>>> import numpy as np
>>> from numpy import linalg as LA
>>> np.set_printoptions(precision=2, suppress=True, linewidth=160, legacy="1.25")
>>> data = np.array([[2, 3, 1], [-2, 3, 3], [-2, -2, 1]])
>>> other = np.array([[-2, 0], [1, 2]])
>>> Z = np.kron(other, data)
>>> LA.matrix_rank(Z)
6
>>> np.round(LA.norm(Z, 2), 2), round(float(LA.norm(other, 2) * LA.norm(data, 2)), 2)
(13.54, 13.54)
>>> Z
array([[-4, -6, -2,  0,  0,  0],
       [ 4, -6, -6,  0,  0,  0],
       [ 4,  4, -2,  0,  0,  0],
       [ 2,  3,  1,  4,  6,  2],
       [-2,  3,  3, -4,  6,  6],
       [-2, -2,  1, -4, -4,  2]])
>>> def softmax(z):
...     e = np.exp(z - z.max(axis=-1, keepdims=True))
...     return e / e.sum(axis=-1, keepdims=True)
... 
>>> np.round(softmax(10 * data[0]), 2) + 0
array([0., 1., 0.])
>>> softmax(data[0])
array([0.24, 0.67, 0.09])
>>> scores = data @ data.T / np.sqrt(3)
>>> np.round(softmax(scores + np.triu(np.full(scores.shape, -np.inf), 1)), 2) + 0
array([[1.  , 0.  , 0.  ],
       [0.  , 1.  , 0.  ],
       [0.  , 0.01, 0.99]])
>>> np.round(softmax(scores), 2) + 0
array([[0.97, 0.03, 0.  ],
       [0.  , 1.  , 0.  ],
       [0.  , 0.01, 0.99]])
>>> round(LA.det(data[::-1]), 2)
-16.0
>>> np.einsum("ij,ji->", data, data)
-14
>>> np.round(LA.det(data.T), 2)
16.0
>>> other = LA.inv(data)
>>> np.round(data @ other, 2) + 0
array([[1., 0., 0.],
       [0., 1., 0.],
       [0., 0., 1.]])
>>> round(float(LA.slogdet(data)[0]), 2)
1.0
>>> other
array([[ 0.56, -0.31,  0.37],
       [-0.25,  0.25, -0.5 ],
       [ 0.62, -0.12,  0.75]])
>>> np.round(LA.det(data) * LA.det(other), 2)
1.0
>>> np.round(LA.cond(data), 2)
7.09
>>> E = np.loadtxt("run6.csv", delimiter=",")
>>> E
array([[ 12.,   3.,  15.,  12.,   3.,  15.],
       [ 15.,  12., -12.,  15.,  12., -12.],
       [-15., -15.,  -3., -15., -15.,  -3.],
       [  4.,   1.,   5.,   8.,   2.,  10.],
       [  5.,   4.,  -4.,  10.,   8.,  -8.],
       [ -5.,  -5.,  -1., -10., -10.,  -2.]])
>>> vec = np.array([4, -2, 0, 2, 9, 4])
>>> y = E @ vec
>>> y
array([ 153.,  126., -207.,   88.,   72., -128.])
>>> np.round(LA.solve(E, E[:, 5]), 2) + 0
array([0., 0., 0., 0., 0., 1.])
>>> np.round(LA.solve(E, 3 * y), 2) + 0
array([12., -6.,  0.,  6., 27., 12.])
>>> np.round(LA.solve(E, y), 2) + 0
array([ 4., -2.,  0.,  2.,  9.,  4.])
>>> rng = np.random.default_rng(52)
>>> other = E + rng.integers(-2, 3, (6, 2)) @ rng.integers(-2, 3, (2, 6))
>>> other
array([[ 18.,   3.,  11.,  10.,  -1.,  13.],
       [ 13.,  13., -10.,  17.,  13., -11.],
       [-15., -15.,  -3., -15., -15.,  -3.],
       [  2.,  -4.,   3.,   2.,   5.,   9.],
       [  3.,   5.,  -2.,  12.,   9.,  -7.],
       [ -3.,   0.,   1.,  -4., -13.,  -1.]])
>>> np.round(LA.svd(other - E, compute_uv=False), 2) + 0
array([12.85,  9.94,  0.  ,  0.  ,  0.  ,  0.  ])
>>> LA.matrix_rank(other - E, tol=1e-8)
2
>>> cov = E.T @ E
>>> np.allclose(cov, cov.T)
True
>>> (E @ E.T).shape
(6, 6)
>>> labels = rng.permutation(6)
>>> labels
array([0, 5, 1, 3, 2, 4])
>>> other = E[labels][:, labels]
>>> other
array([[ 12.,  15.,   3.,  12.,  15.,   3.],
       [ -5.,  -2.,  -5., -10.,  -1., -10.],
       [ 15., -12.,  12.,  15., -12.,  12.],
       [  4.,  10.,   1.,   8.,   5.,   2.],
       [-15.,  -3., -15., -15.,  -3., -15.],
       [  5.,  -8.,   4.,  10.,  -4.,   8.]])
>>> np.sort(np.abs(LA.eigvals(other)))
array([ 1.92,  4.12,  4.12, 11.85, 25.4 , 25.4 ])
>>> other = np.array([[9, 7], [9, 2], [5, 1]])
>>> mat = np.kron(np.eye(3, dtype=int), other)
>>> mat
array([[9, 7, 0, 0, 0, 0],
       [9, 2, 0, 0, 0, 0],
       [5, 1, 0, 0, 0, 0],
       [0, 0, 9, 7, 0, 0],
       [0, 0, 9, 2, 0, 0],
       [0, 0, 5, 1, 0, 0],
       [0, 0, 0, 0, 9, 7],
       [0, 0, 0, 0, 9, 2],
       [0, 0, 0, 0, 5, 1]])
>>> vec = np.array([-2, 0, -3, 0, 3, 1])
>>> np.einsum("ij,j->i", E, vec)
array([-45.,  30.,  -9.,  -7.,  18., -19.])
>>> E @ np.eye(6)[3]
array([ 12.,  15., -15.,   8.,  10., -10.])
>>> E @ np.ones(6)
array([ 60.,  30., -66.,  30.,  15., -33.])
>>> J = np.load("a.npy")
>>> J
array([[ -6,  -8,   2],
       [ -9,   9,   7],
       [ -9,   9,   7],
       [  2,  -3,   3],
       [-13,  -2,  12],
       [  2,  -3,   3],
       [  0,   0,   0],
       [ -7,   6,  10],
       [  2,  -3,   3],
       [  0,   0,   0]])
>>> cov = np.cov(J, rowvar=False)
>>> np.corrcoef(J.T)
array([[ 1.  , -0.45, -0.81],
       [-0.45,  1.  ,  0.45],
       [-0.81,  0.45,  1.  ]])
>>> J.std(axis=0)
array([5.33, 5.39, 3.9 ])
>>> np.argsort(-J.std(axis=0).round(6), kind="stable")
array([1, 0, 2])
>>> cov.shape
(3, 3)
>>> np.polyfit(J[:, 0], J[:, 2], 1)
array([-0.59,  2.46])
>>> arr = np.array([[-1.3, 0.1, -0.6, -4.7],
...     [6.81, -0.42, 1.2, 2.55],
...     [3.76, -0.17, 0.45, -0.4],
...     [-3.28, -0.09, -0.33, -1.76]])
>>> left, s, Vh = LA.svd(arr)
>>> evecs = Vh[:(s > 1e-8).sum()]
>>> vec = arr[3] + -2 * arr[2] + rng.integers(2) * np.eye(4)[1]
>>> vec
array([-10.8 ,   1.25,  -1.23,  -0.96])
>>> np.diag(evecs.T @ evecs)
array([1. , 0.5, 0.5, 1. ])
>>> np.round(evecs.T @ evecs, 2) + 0
array([[ 1.  ,  0.04,  0.04,  0.  ],
       [ 0.04,  0.5 , -0.5 ,  0.04],
       [ 0.04, -0.5 ,  0.5 ,  0.04],
       [ 0.  ,  0.04,  0.04,  1.  ]])
>>> np.allclose(evecs.T @ evecs @ vec, vec)
False
>>> round(float(LA.norm(vec - evecs.T @ evecs @ vec)), 2)
0.7
>>> K = np.load("sample4.npy")
>>> K
array([[ 0.89,  0.32, -0.32],
       [ 0.32,  0.05,  0.95],
       [-0.32,  0.95,  0.05]])
>>> vals, evecs = LA.eigvalsh(K)
Traceback (most recent call last):
  File "<python-input-71>", line 1, in <module>
    vals, evecs = LA.eigvalsh(K)
    ^^^^^^^^^^^
ValueError: too many values to unpack (expected 2)
>>> vals, evecs = LA.eigh(K)
>>> LA.eigvalsh(K @ K)
array([1., 1., 1.])
>>> vals.sum(), np.trace(K)
(1.0, 1.0)
>>> evecs @ np.diag(vals) @ evecs.T
array([[ 0.89,  0.32, -0.32],
       [ 0.32,  0.05,  0.95],
       [-0.32,  0.95,  0.05]])
>>> LA.svd(K, compute_uv=False)
array([1., 1., 1.])
>>> np.round(evecs.T @ evecs, 2) + 0
array([[1., 0., 0.],
       [0., 1., 0.],
       [0., 0., 1.]])
>>> LA.eigvalsh(K + 2 * np.eye(3))
array([1., 3., 3.])
>>> np.round(evecs.T @ K @ evecs, 2) + 0
array([[-1.,  0.,  0.],
       [ 0.,  1.,  0.],
       [ 0.,  0.,  1.]])
>>> other = K + rng.integers(-2, 3, (3, 1)) @ rng.integers(-2, 3, (1, 3))
>>> other
array([[ 4.89,  0.32, -2.32],
       [ 0.32,  0.05,  0.95],
       [-0.32,  0.95,  0.05]])
>>> LA.matrix_rank(other - K, tol=1e-8)
1
>>> LA.svd(other - K, compute_uv=False)
array([4.47, 0.  , 0.  ])
>>> np.diff(other, axis=0)
array([[-4.58, -0.26,  3.26],
       [-0.63,  0.89, -0.89]])
>>> round(float(LA.norm(other)), 2)
5.61
>>> other.shape
(3, 3)
>>> np.zeros(3, 3)
Traceback (most recent call last):
  File "<python-input-87>", line 1, in <module>
    np.zeros(3, 3)
    ~~~~~~~~^^^^^^
TypeError: Cannot interpret '3' as a data type
>>> LA.svd(other, compute_uv=False)
array([5.43, 1.  , 0.96])
>>> other.mean(axis=0)
array([ 1.63,  0.44, -0.44])
>>> r0 = np.array([2, 1])
>>> np.polyval(r0, K[0])
array([2.79, 1.63, 0.37])
>>> np.convolve(K[0], r0)
array([ 1.79,  1.53, -0.32, -0.32])
>>> feats = np.load("w.npy")
>>> feats
array([[-27.71, -46.02,  -5.17],
       [ -0.8 ,   7.78,  13.68],
       [ 17.54, -15.15, -13.75],
       [-21.3 , -25.59, -27.6 ],
       [  0.12,  -3.35,  12.68],
       [ 19.87,   4.36, -22.6 ],
       [ -2.88, -33.56, -15.78],
       [  3.83,  13.12,   7.01],
       [-27.76,   5.56, -11.99],
       [ 12.2 ,  21.17,  11.66],
       [ -9.6 , -25.11,  -5.54],
       [  4.46,   8.14,   4.25],
       [-17.44, -16.74, -16.9 ],
       [  6.27,   8.19,  -0.74],
       [ -1.21,   6.41,  18.04],
       [  1.01,  25.98,  20.71],
       [ 13.56,  19.19, -15.03],
       [ 17.02, -10.43, -21.42],
       [ -0.01,   2.69,  -1.52],
       [ -9.13,  -1.19,  -1.16],
       [ -6.69, -24.62,   8.69],
       [ 20.18,   9.97, -25.01],
       [  6.38,   9.66, -13.97]])
>>> Xc = feats - feats.mean(axis=1)
Traceback (most recent call last):
  File "<python-input-95>", line 1, in <module>
    Xc = feats - feats.mean(axis=1)
         ~~~~~~^~~~~~~~~~~~~~~~~~~~
ValueError: operands could not be broadcast together with shapes (23,3) (23,) 
>>> Xc = feats - feats.mean(axis=0)
>>> left, s, Vh = LA.svd(Xc, full_matrices=False)
>>> np.abs(Vh[0]).argmax()
1
>>> np.abs(Vh[-1])
array([0.7 , 0.53, 0.47])
>>> np.abs(left[:, 0]).argmax()
0
>>> (np.sign(left[:, 0]) == np.sign(left[0, 0])).astype(int)
array([1, 0, 1, 1, 0, 0, 1, 0, 1, 0, 1, 0, 1, 0, 0, 0, 0, 1, 0, 1, 1, 0, 0])
>>> s
array([100.4 ,  69.39,  43.37])
>>> np.round((s ** 2).sum() ** 2 / (s ** 4).sum(), 2)
2.19
>>> LA.matrix_rank(Xc)
3
>>> Vh[0] * np.sign(Vh[0, np.abs(Vh[0]).argmax()])
array([0.44, 0.85, 0.3 ])
>>> mat[0] @ mat[2]
52
>>> LA.norm(mat, axis=1).argmax()
0
>>> round(LA.norm(mat, 2), 2)
15.14
>>> LA.norm(mat, axis=1)
array([11.4 ,  9.22,  5.1 , 11.4 ,  9.22,  5.1 , 11.4 ,  9.22,  5.1 ])
>>> other = np.array([[-1, 2], [0, 5], [-4, -4]])
>>> np.einsum("ij->j", feats)
array([  -2.09,  -59.54, -101.46])
>>> np.vstack([feats, other.T]).shape
(25, 3)
>>> other @ feats
Traceback (most recent call last):
  File "<python-input-113>", line 1, in <module>
    other @ feats
    ~~~~~~^~~~~~~
ValueError: matmul: Input operand 1 has a mismatch in its core dimension 0, with gufunc signature (n?,k),(k,m?)->(n?,m?) (size 23 is different from 2)
>>> LA.matrix_rank(np.vstack([feats, other.T]))
3
>>> Xc = feats - feats.mean(axis=0)
>>> evecs = LA.svd(Xc)[2][:2]
>>> other = Xc - Xc @ evecs.T @ evecs
>>> round(float(LA.norm(other) / LA.norm(Xc)), 2)
0.33
>>> other.std(axis=0)
array([6.34, 4.81, 4.29])
>>> np.round(np.cov(Xc @ evecs.T, rowvar=False), 2) + 0
array([[458.16,   0.  ],
       [  0.  , 218.88]])
>>> softmax(feats).sum(axis=1)
array([1., 1., 1., 1., 1., 1., 1., 1., 1., 1., 1., 1., 1., 1., 1., 1., 1., 1., 1., 1., 1., 1., 1.])
>>> scores = feats @ feats.T / np.sqrt(3)
>>> softmax(scores)[21] @ feats
array([ 20.18,   9.97, -25.01])
>>> M = np.load("test14.npy")
>>> M
array([[21,  7,  9],
       [ 0,  0,  0],
       [12,  5,  5],
       [42, 11, 15],
       [ 0,  0,  0],
       [ 9,  4,  2],
       [45, 12, 18],
       [42, 10, 10],
       [ 0,  0,  0],
       [36,  9,  9],
       [39,  9,  7],
       [69, 16, 22],
       [39,  9,  7],
       [ 0,  0,  0],
       [ 0,  0,  0],
       [ 0,  0,  0],
       [ 0,  1,  0],
       [48, 12, 16],
       [ 0,  0,  0],
       [ 0,  0,  0],
       [ 0,  0,  0],
       [ 0,  0,  0],
       [ 0,  0,  0],
       [ 0,  0,  0],
       [ 0,  0,  0],
       [39,  9,  7],
       [ 0,  0,  0]])
>>> Xc = M - M.mean(axis=0)
>>> left, s, Vh = LA.svd(Xc, full_matrices=False)
>>> np.abs(Vh[0]).argmax()
0
>>> np.abs(Vh[-1])
array([0.18, 0.97, 0.19])
>>> np.round(s ** 2 / (s ** 2).sum(), 2) + 0
array([0.99, 0.01, 0.  ])
>>> round((s ** 2).sum() ** 2 / (s ** 4).sum(), 2)
1.02
>>> np.round(Xc.mean(axis=0), 2) + 0
array([0., 0., 0.])
>>> np.diff(data, axis=0)
array([[-4,  0,  2],
       [ 0, -5, -2]])
>>> np.count_nonzero(data)
9
>>> np.abs(data).max()
3
>>> data.mean(axis=0)
array([-0.67,  1.33,  1.67])
>>> data.sum(axis=1)
array([ 6,  4, -3])
>>> LA.matrix_rank(data)
3
>>> data - data[0]
array([[ 0,  0,  0],
       [-4,  0,  2],
       [-4, -5,  0]])
>>> np.unravel_index(np.abs(data).argmax(), data.shape)
(0, 1)
>>> data[3]
Traceback (most recent call last):
  File "<python-input-141>", line 1, in <module>
    data[3]
    ~~~~^^^
IndexError: index 3 is out of bounds for axis 0 with size 3
>>> labels = M[:, 2] > np.median(M[:, 2])
>>> r0 = M[labels].mean(axis=0) - M[~labels].mean(axis=0)
>>> round((((M - M.mean(axis=0)) @ r0 > 0) == labels).mean(), 2)
0.93
>>> labels.astype(int)
array([1, 0, 1, 1, 0, 1, 1, 1, 0, 1, 1, 1, 1, 0, 0, 0, 0, 1, 0, 0, 0, 0, 0, 0, 0, 1, 0])
